>>> import numpy as np
>>> import numpy.linalg as la
>>> np.set_printoptions(suppress=True, linewidth=140)
>>> J = np.loadtxt("case13.csv", delimiter=",")
>>> J
array([[2.3, 0. , 1. , 1. ],
       [0. , 0.3, 2. , 1. ],
       [2. , 0. , 1.3, 0. ],
       [2. , 0. , 1. , 1.3]])
>>> u = np.array([2, -3, -2, -2])
>>> M2 = J + np.outer(u, np.eye(4)[3])
>>> la.matrix_rank(M2 - J)
np.int64(1)
>>> round(float(la.det(M2) / la.det(J)), 3), round(float(1 + la.solve(J, u)[3]), 3)
(-2.755, -2.755)
>>> la.matrix_rank(la.inv(M2) - la.inv(J), tol=1e-8)
np.int64(1)
>>> M2
array([[ 2.3,  0. ,  1. ,  3. ],
       [ 0. ,  0.3,  2. , -2. ],
       [ 2. ,  0. ,  1.3, -2. ],
       [ 2. ,  0. ,  1. , -0.7]])
>>> np.round(np.poly(J), 3)
array([ 1.   , -5.2  ,  5.14 , -1.788,  0.206])
>>> np.round(la.eigvals(J).sum().real, 3)
np.float64(5.2)
>>> round(la.det(J[::-1]), 3)
np.float64(0.206)
>>> np.round(la.eigvals(J), 3)
array([0.3  , 4.032, 0.3  , 0.568])
>>> np.kron(np.eye(2, dtype=int), J)
array([[2.3, 0. , 1. , 1. , 0. , 0. , 0. , 0. ],
       [0. , 0.3, 2. , 1. , 0. , 0. , 0. , 0. ],
       [2. , 0. , 1.3, 0. , 0. , 0. , 0. , 0. ],
       [2. , 0. , 1. , 1.3, 0. , 0. , 0. , 0. ],
       [0. , 0. , 0. , 0. , 2.3, 0. , 1. , 1. ],
       [0. , 0. , 0. , 0. , 0. , 0.3, 2. , 1. ],
       [0. , 0. , 0. , 0. , 2. , 0. , 1.3, 0. ],
       [0. , 0. , 0. , 0. , 2. , 0. , 1. , 1.3]])
>>> np.round(np.abs(la.svd(J)[2][-1]), 3)
array([0.08 , 0.988, 0.128, 0.038])
>>> [round(float(x), 3) for x in la.svd(J, compute_uv=False)[:3]]
[4.522, 1.844, 0.955]
>>> la.cond(J) > 100
np.True_
>>> la.matrix_rank(J, rtol=0.1)
np.int64(3)
>>> F = np.tril(np.array([[2, -2, 3], [-3, -5, 5], [0, 2, 2]]), -1) + np.eye(3, dtype=int)
>>> F
array([[ 1,  0,  0],
       [-3,  1,  0],
       [ 0,  2,  1]])
>>> # triangular
>>> x = np.array([2, 0, 1])
>>> target = F @ x
>>> target
array([ 2, -6,  1])
>>> np.round(la.solve(F, F[:, 1]), 3)
array([-0.,  1., -0.])
>>> np.round(la.solve(F, target + F[:, 2]), 3) + 0
array([2., 0., 2.])
>>> la.matrix_rank(F, rtol=0.1)
np.int64(2)
>>> [round(float(x), 3) for x in la.svd(F, compute_uv=False)[:3]]
[3.388, 2.122, 0.139]
>>> np.round(np.abs(la.svd(F)[2][-1]), 3)
array([0.131, 0.436, 0.89 ])
>>> np.argsort(-la.norm(F, axis=0).round(6), kind="stable")[:3]
array([0, 1, 2])
>>> round(np.log10(la.cond(F)))
1
